% ipython --no-banner

In [1]: import numpy as np

In [2]: import numpy.linalg as la

In [3]: np.set_printoptions(precision=1, suppress=True, linewidth=140, sign=" ")

In [4]: arr = np.array([[4, 4, 4, 4, 4, 4],
   ...:     [4, 8, 8, 8, 8, 8],
   ...:     [4, 8, 12, 12, 12, 12],
   ...:     [4, 8, 12, 16, 16, 16],
   ...:     [4, 8, 12, 16, 20, 20],
   ...:     [4, 8, 12, 16, 20, 24]])

In [5]: # equal to its transpose

In [6]: Q, evecs = la.qr(arr[:, :1])[0], la.qr(arr[:, 1:])[0]

In [7]: sig = la.svd(Q.T @ evecs, compute_uv=False)

In [8]: (sig > 0.9).sum()
Out[8]: np.int64(1)

In [9]: np.round(la.norm(Q @ Q.T - evecs @ evecs.T, 2), 1)
Out[9]: np.float64(1.0)

In [10]: E = np.array([[-5, -1, 0, 3], [-5, 5, 0, 1], [0, 0, 3, 0], [3, -4, 0, 3]])

In [11]: np.einsum("ii->", E)
Out[11]: np.int64(6)

In [12]: np.poly(E)
Out[12]: array([   1.,   -6.,  -26.,  203., -294.])

In [13]: round(float(la.det(2 * E)), 1), np.round(la.det(E), 1)
Out[13]: (-4704.0, np.float64(-294.0))

In [14]: round(la.det(E[::-1]), 1)
Out[14]: np.float64(-294.0)

In [15]: m1 = np.load("x.npy")

In [16]: m1
Out[16]: 
array([[ 3.3,  8. ,  2. ,  1. ,  7. ,  3. ,  8. ],
       [ 6. ,  5.3,  6. ,  4. ,  4. ,  7. ,  7. ],
       [ 1. ,  7. ,  2.3,  6. ,  5. ,  1. ,  6. ],
       [ 0. ,  8. ,  3. ,  7.3,  1. ,  8. ,  6. ],
       [ 6. ,  7. ,  4. ,  8. ,  7.3,  5. ,  1. ],
       [ 7. ,  1. ,  1. ,  9. ,  8. ,  7.3,  7. ],
       [ 3. ,  8. ,  2. ,  1. ,  7. ,  3. ,  8.3]])

In [17]: x = np.array([0, 4, 0, 2, 2, 1, 2])

In [18]: h = np.maximum(m1 @ x, 0)

In [19]: np.tanh(m1 @ x)
Out[19]: array([ 1.,  1.,  1.,  1.,  1.,  1.,  1.])

In [20]: h
Out[20]: array([ 67. ,  58.2,  63. ,  68.6,  65.6,  59.3,  67.6])

In [21]: m1 * (h > 1e-9)[:, None]
Out[21]: 
array([[ 3.3,  8. ,  2. ,  1. ,  7. ,  3. ,  8. ],
       [ 6. ,  5.3,  6. ,  4. ,  4. ,  7. ,  7. ],
       [ 1. ,  7. ,  2.3,  6. ,  5. ,  1. ,  6. ],
       [ 0. ,  8. ,  3. ,  7.3,  1. ,  8. ,  6. ],
       [ 6. ,  7. ,  4. ,  8. ,  7.3,  5. ,  1. ],
       [ 7. ,  1. ,  1. ,  9. ,  8. ,  7.3,  7. ],
       [ 3. ,  8. ,  2. ,  1. ,  7. ,  3. ,  8.3]])
